$ python -q
>>> import numpy as np
>>> from numpy import linalg as LA
>>> np.set_printoptions(suppress=True, linewidth=160)
>>> X = np.load("case13.npy")
>>> print(X)
[[ 70  13   7  -9  25  -1 -22  14]
 [ 13  18  -4 -13  24 -27 -20  -8]
 [  7  -4  25   9 -26  15   9   3]
 [ -9 -13   9  18 -21  26  20 -10]
 [ 25  24 -26 -21  55 -38 -32 -11]
 [ -1 -27  15  26 -38  51  32   7]
 [-22 -20   9  20 -32  32  27  -3]
 [ 14  -8   3 -10 -11   7  -3  44]]
>>> # symmetric
>>> print(np.allclose(X[:-1].T @ LA.lstsq(X[:-1].T, X[-1])[0], X[-1]))
True
>>> print(np.unique(X.round(6), axis=0).shape)
(8, 8)
>>> ev, V = LA.eigh(X)
>>> vec = np.array([-2, 0, 1, 3, 2, -1, -1, 1])
>>> print(np.round(V * np.maximum(ev, 0) @ V.T, 2))
[[ 70.  13.   7.  -9.  25.  -1. -22.  14.]
 [ 13.  18.  -4. -13.  24. -27. -20.  -8.]
 [  7.  -4.  25.   9. -26.  15.   9.   3.]
 [ -9. -13.   9.  18. -21.  26.  20. -10.]
 [ 25.  24. -26. -21.  55. -38. -32. -11.]
 [ -1. -27.  15.  26. -38.  51.  32.   7.]
 [-22. -20.   9.  20. -32.  32.  27.  -3.]
 [ 14.  -8.   3. -10. -11.   7.  -3.  44.]]
>>> print(np.abs(X).sum(axis=1).max(), round(np.abs(ev).max(), 2))
232 160.0
>>> F = np.array([[20, 0, 3, -5, -1, 6],
...     [0, 15, 8, 14, 4, 5],
...     [3, 8, 12, 9, -1, 1],
...     [-5, 14, 9, 22, -1, -2],
...     [-1, 4, -1, -1, 15, 6],
...     [6, 5, 1, -2, 6, 25]])
>>> M2 = LA.inv(F)
>>> print(np.round(F @ M2, 2) + 0)
[[1. 0. 0. 0. 0. 0.]
 [0. 1. 0. 0. 0. 0.]
 [0. 0. 1. 0. 0. 0.]
 [0. 0. 0. 1. 0. 0.]
 [0. 0. 0. 0. 1. 0.]
 [0. 0. 0. 0. 0. 1.]]
>>> vec = np.array([0, 0, 2, 0, 2, 2])
>>> h1 = np.maximum(F @ vec, 0)
>>> print(F * (h1 > 1e-9)[:, None])
[[20  0  3 -5 -1  6]
 [ 0 15  8 14  4  5]
 [ 3  8 12  9 -1  1]
 [-5 14  9 22 -1 -2]
 [-1  4 -1 -1 15  6]
 [ 6  5  1 -2  6 25]]
>>> print(np.maximum(F @ (3 * vec), 0))
[ 48 102  72  36 120 192]
>>> print(np.round(np.tanh(F @ vec), 2))
[1. 1. 1. 1. 1. 1.]
>>> feats = np.load("w.npy")
>>> print(feats)
[[16 15  7  0  0 10  0  0]
 [ 1  0  1  2  5  1  0  3]
 [ 0 16  7  0  8  8 12  0]
 [ 1 15  7  0  0 10  3  0]
 [ 6 17  7  0  0  6  3  0]
 [ 0 17  7  0  2  6  9  0]
 [ 0  2  1  0  7  0  6  0]
 [ 1  6  3  0  2  2  2  0]
 [ 6 17  7  0  0  6  3  0]
 [ 6  5  3  0  1  4  0  0]
 [ 1 12  5  0  0  3  4  0]
 [ 1 27 13  0  0 25  3  0]
 [ 0 29 13  0  1 21  9  0]
 [ 0  7  3  0 10  0 11  0]
 [ 0  2  1  0  7  0  6  0]
 [ 0 21  9  0  4 11 11  0]
 [ 0 22 11  0  3 22  4  3]
 [ 0 16  7  0  1  8  6  0]
 [ 0 30 13  0  2 19 12  0]
 [11 16  7  0  0  8  0  0]
 [ 0 22  9  0  0  9  8  0]
 [ 0 21  9  0  4 11 11  0]
 [ 0 25 11  0  6 16 13  0]
 [ 1 12  5  0  0  3  4  0]
 [ 0 24 11  0  5 18 10  0]
 [ 0 19  9  0  2 15  5  0]
 [ 1 27 13  0  0 25  3  0]
 [ 0 29 13  0  1 21  9  0]
 [16 15  7  0  0 10  0  0]]
>>> vec = np.array([-3, -5, 0, -3, 2, 0, 1, -3])
>>> h1 = np.maximum(feats @ vec, 0)
>>> print(np.maximum(feats @ vec, 0) - np.maximum(-feats @ vec, 0))
[-123   -8  -52  -75 -100  -72   10  -27 -100  -41  -59 -135 -134   -4   10  -86 -109  -72 -134 -113 -102  -86 -100  -59 -100  -86 -135 -134 -123]
>>> print(h1)
[ 0  0  0  0  0  0 10  0  0  0  0  0  0  0 10  0  0  0  0  0  0  0  0  0  0  0  0  0  0]
